$ python -q
>>> import numpy as np
>>> import numpy.linalg as la
>>> np.set_printoptions(precision=3, suppress=True, linewidth=140)
>>> feats = np.load("out16.npy")
>>> print(feats)
[[ 1.944 -0.6    0.1  ]
 [-0.263  0.3   -0.6  ]
 [-0.047  0.    -0.2  ]
 [ 2.018 -0.7    0.1  ]
 [ 0.315 -0.1   -1.6  ]
 [-2.628  1.     1.7  ]
 [ 1.273 -0.4   -0.3  ]
 [-2.492  0.7    0.9  ]
 [-4.592  1.4   -0.9  ]
 [ 3.148 -1.1   -0.2  ]
 [ 2.515 -0.9   -0.4  ]
 [-0.335  0.     1.1  ]
 [ 3.539 -1.2    0.6  ]
 [ 2.257 -0.6    0.5  ]
 [ 2.269 -0.8   -0.2  ]
 [ 0.386 -0.2    0.   ]
 [ 4.077 -1.3    1.1  ]
 [-0.688  0.     0.9  ]
 [-2.415  0.6   -0.7  ]
 [ 9.21  -3.     0.9  ]]
>>> proj = feats @ la.solve(feats.T @ feats, feats.T)
>>> print(np.round(proj @ feats[:, 2], 3) + 0)
[ 0.1 -0.6 -0.2  0.1 -1.6  1.7 -0.3  0.9 -0.9 -0.2 -0.4  1.1  0.6  0.5 -0.2  0.   1.1  0.9 -0.7  0.9]
>>> print(np.round(np.trace(proj), 3))
3.0
>>> E = np.diag(20 * np.array([-1, 1, 0])) + np.array([[2, -1, 3], [-3, 1, 1], [-3, 0, -1]])
>>> print(E)
[[-18  -1   3]
 [ -3  21   1]
 [ -3   0  -1]]
>>> print(np.round(np.abs(la.eigvals(E)).max(), 3))
21.079
>>> print((E - E.T) / 2)
[[ 0.   1.   3. ]
 [-1.   0.   0.5]
 [-3.  -0.5  0. ]]
>>> print(np.sort(np.abs(la.eigvals(E))))
[ 1.551 17.529 21.079]
>>> print(np.trace(E))
2
>>> rng = np.random.default_rng(51)
>>> labels = rng.permutation(3)
>>> print(labels)
[1 2 0]
>>> Y = E[labels][:, labels]
>>> print(np.trace(Y))
2
>>> print(Y)
[[ 21   1  -3]
 [  0  -1  -3]
 [ -1   3 -18]]
>>> q = E.astype(float).copy()
>>> for j in range(3):
...     q[:, j] -= q[:, :j] @ (q[:, :j].T @ q[:, j])
...     q[:, j] /= la.norm(q[:, j])
... 
>>> print(np.round(q.T @ E, 3) + 0)
[[18.493 -2.433 -2.92 ]
 [ 0.    20.883  0.522]
 [ 0.     0.     1.484]]
>>> Uu, sig, VT = la.svd(E)
>>> print(np.argmax(sig[:-1] / (sig[1:] + 1e-6)) + 1)
2
>>> print(sig)
[21.5   18.182  1.466]
>>> Y = Uu[:, :2] @ np.diag(sig[:2]) @ VT[:2]
>>> print(la.matrix_rank(E, rtol=0.05))
3
>>> print(la.matrix_rank(Y))
2
>>> print(round(la.det(E[::-1]), 3))
-573.0
>>> F = np.load("run11.npy")
>>> print(F)
[[-1 -1 -1]
 [-1 -2 -2]
 [-1 -2 -3]]
>>> # symmetric, so the eigenvalues are real
>>> q, evecs = la.qr(F[:, :1])[0], la.qr(F[:, 1:])[0]
>>> sig = la.svd(q.T @ evecs, compute_uv=False)
>>> print(sig)
[0.966]
>>> vals, evecs = la.eig(F)
>>> print(np.sort(la.eigvals(F.T)))
[-5.049 -0.643 -0.308]
>>> print(np.sort(la.eigvals(F @ F)))
[ 0.095  0.414 25.492]
>>> print(np.sort(la.eigvals(la.inv(F))))
[-3.247 -1.555 -0.198]
>>> print(round(float(np.prod(vals)), 3))
-1.0
>>> print(np.abs(F).max())
3
>>> F[:, 3]
Traceback (most recent call last):
  File "<python-input-42>", line 1, in <module>
    F[:, 3]
    ~^^^^^^
IndexError: index 3 is out of bounds for axis 1 with size 3
>>> print(np.diff(F, axis=0))
[[ 0 -1 -1]
 [ 0  0 -1]]
>>> print(F.sum(axis=1))
[-3 -5 -6]
>>> np.zeros(3, 3)
Traceback (most recent call last):
  File "<python-input-45>", line 1, in <module>
    np.zeros(3, 3)
    ~~~~~~~~^^^^^^
TypeError: Cannot interpret '3' as a data type
>>> vec = np.array([-1, 0, 2])
>>> target = F @ vec
>>> print(target)
[-1 -3 -5]
>>> print(la.solve(F, target + F[:, 1]))
[-1.  1.  2.]
>>> A = np.load("mat.npy")
>>> print(A)
[[ 2.1  1.  -1. ]
 [-1.   1.1 -5. ]
 [ 2.   1.  -0.9]]
>>> print(np.poly(A))
[ 1.    -2.3    7.43  -0.721]
>>> print(np.kron(np.eye(2, dtype=int), A))
[[ 2.1  1.  -1.   0.   0.  -0. ]
 [-1.   1.1 -5.  -0.   0.  -0. ]
 [ 2.   1.  -0.9  0.   0.  -0. ]
 [ 0.   0.  -0.   2.1  1.  -1. ]
 [-0.   0.  -0.  -1.   1.1 -5. ]
 [ 0.   0.  -0.   2.   1.  -0.9]]
>>> print(la.eigvals(A))
[1.1+2.449j 1.1-2.449j 0.1+0.j   ]
>>> print(round(la.det(A.T), 3))
0.721
>>> print(round(float(np.einsum("ii->", A)), 3))
2.3
>>> t = np.radians(36)
>>> r_ = np.eye(3)
>>> r_[0, 0] = r_[2, 2] = np.cos(t)
>>> r_[0, 2], r_[2, 0] = -np.sin(t), np.sin(t)
>>> print(r_)
[[ 0.809  0.    -0.588]
 [ 0.     1.     0.   ]
 [ 0.588  0.     0.809]]
>>> Y = A @ r_.T
>>> print(np.allclose(A @ A.T, Y @ Y.T))
True
>>> K = np.load("test18.npy")
>>> print(K)
[[-1.456  0.257 -2.61 ]
 [ 2.872 -0.643  0.579]
 [ 0.859 -0.283 -2.86 ]
 [ 2.278 -0.467  1.896]
 [ 2.923 -0.669  0.098]
 [-2.733  0.596 -1.083]
 [ 0.162  0.053  2.995]
 [ 0.029 -0.097 -2.998]
 [-0.842  0.107 -2.877]
 [ 2.874 -0.677 -0.53 ]
 [ 1.045 -0.324 -2.793]
 [-2.699  0.655  1.135]
 [-2.33   0.481 -1.828]
 [ 1.597 -0.442 -2.501]
 [-1.874  0.361 -2.315]
 [ 1.064 -0.328 -2.786]
 [ 2.558 -0.631 -1.434]
 [-1.309  0.22  -2.69 ]
 [-2.791  0.668  0.873]
 [ 2.139 -0.43   2.059]
 [-2.918  0.665 -0.211]]
>>> # rank 2
>>> cen = K - K.mean(axis=0)
>>> evecs = la.svd(cen)[2][:2]
>>> Y = cen - cen @ evecs.T @ evecs
>>> print((cen @ evecs.T).std(axis=0))
[2.19  1.817]
>>> print(la.norm(Y, axis=1).round(6).argmax())
0
>>> print(np.round(la.norm(K) ** 2 / la.norm(K, 2) ** 2, 3))
1.813
>>> print(round(float(la.norm(K[2] - K[6])), 3))
5.906
>>> print(round(float(K[2] @ K[6]), 3))
-8.443
>>> print(la.norm(K, axis=0))
[9.563 2.187 9.632]
>>> Uu, sig, VT = la.svd(K)
>>> evecs = VT[:(sig > 1e-8).sum()]
>>> vec = K[10] + -2 * K[5] + rng.integers(2) * np.eye(3)[1]
>>> print(vec)
[ 6.511 -0.516 -0.627]
>>> print(evecs.T @ evecs)
[[ 0.95  -0.218  0.007]
 [-0.218  0.051  0.028]
 [ 0.007  0.028  0.999]]
>>> print(np.diag(evecs.T @ evecs))
[0.95  0.051 0.999]
>>> labels = K[:, 1] > np.median(K[:, 1])
>>> f = K[labels].mean(axis=0) - K[~labels].mean(axis=0)
>>> print(np.argsort(-np.abs(f).round(6), kind="stable"))
[0 1 2]
>>> J = np.load("arr.npy")
>>> print(J)
[[ 5  5  5]
 [ 5 10 10]
 [ 5 10 15]]
>>> q, r_ = la.qr(J)
>>> print(np.round(q.T @ q, 3) + 0)
[[1. 0. 0.]
 [0. 1. 0.]
 [0. 0. 1.]]
>>> print(q.round(3) + 0)
[[-0.577  0.816  0.   ]
 [-0.577 -0.408 -0.707]
 [-0.577 -0.408  0.707]]
>>> print(np.trace(q @ q.T))
3.0
>>> print(q.shape, r_.shape)
(3, 3) (3, 3)
>>> print(round(float(abs(r_[0, 0])), 3), np.round(la.norm(J[:, 0]), 3))
8.66 8.66
>>> print(q @ r_)
[[ 5.  5.  5.]
 [ 5. 10. 10.]
 [ 5. 10. 15.]]
>>> X = np.load("w.npy")
>>> print(X)
[[ 2.893  0.706  0.364]
 [ 2.493  0.017 -1.669]
 [ 1.082  2.677  0.814]
 [-2.972 -0.192  0.361]
 [ 2.715 -1.179  0.488]
 [ 1.132 -0.404  2.748]
 [ 0.726 -2.86   0.541]
 [ 0.713 -2.603 -1.31 ]
 [-2.615 -1.036 -1.044]
 [-2.585 -1.484 -0.339]
 [ 2.626 -1.403  0.366]
 [ 1.73  -0.223 -2.44 ]
 [ 0.737 -1.348  2.576]
 [-2.65   0.993  0.996]
 [ 0.938 -2.664 -1.012]
 [ 2.607  0.172  1.475]]
>>> gram = X.T @ X
>>> print(la.svd(X, compute_uv=False) ** 2)
[73.862 41.209 28.919]
>>> print(la.matrix_rank(gram))
3
>>> print(gram)
[[72.927 -5.239  3.096]
 [-5.239 39.434  4.597]
 [ 3.096  4.597 31.629]]
>>> print(np.all(la.eigvalsh(F) > 0))
False
>>> print([round(float(la.det(F[:i, :i])), 2) + 0 for i in range(1, 4)])
[-1.0, 1.0, -1.0]
>>> print(np.round(la.eigvalsh(F).min(), 3))
-5.049
>>> cen = (X - X.mean(axis=0)) / X.std(axis=0)
>>> print(np.argwhere(np.abs(cen) > 2))
[[2 1]]
>>> print(cen.std(axis=0))
[1. 1. 1.]
>>> c = la.lstsq(np.delete(cen, 1, axis=1), cen[:, 1])[0]
>>> print(np.abs(c).argmax())
1
>>> print(c)
[0.021 0.207]
>>> print(np.round(1 - np.var(cen[:, 1] - np.delete(cen, 1, axis=1) @ c), 3))
0.044
>>> data = rng.normal(size=(12, 3))
>>> data = 20 * data / la.norm(data, axis=1, keepdims=True)
>>> print(data)
[[  1.238  19.326  -4.998]
 [ -9.843  -7.136  15.881]
 [ -5.514 -18.627  -4.757]
 [  3.126   3.009  19.524]
 [ -1.765 -14.256  13.916]
 [  7.212   7.539 -17.063]
 [ -8.546  13.044 -12.523]
 [ -6.376 -11.791  14.843]
 [  6.106 -13.42   13.513]
 [ 16.573  -8.206  -7.616]
 [  6.512   3.95  -18.493]
 [-11.882  -0.358  16.084]]
>>> proj = data @ la.solve(data.T @ data, data.T)
>>> print(np.allclose(proj @ proj, proj))
True
>>> print(np.diag(proj))
[0.259 0.166 0.475 0.377 0.144 0.139 0.289 0.142 0.236 0.399 0.156 0.219]
>>> print(round(float(np.trace(proj)), 3))
3.0
>>> print(proj @ data[:, 0])
[  1.238  -9.843  -5.514   3.126  -1.765   7.212  -8.546  -6.376   6.106  16.573   6.512 -11.882]
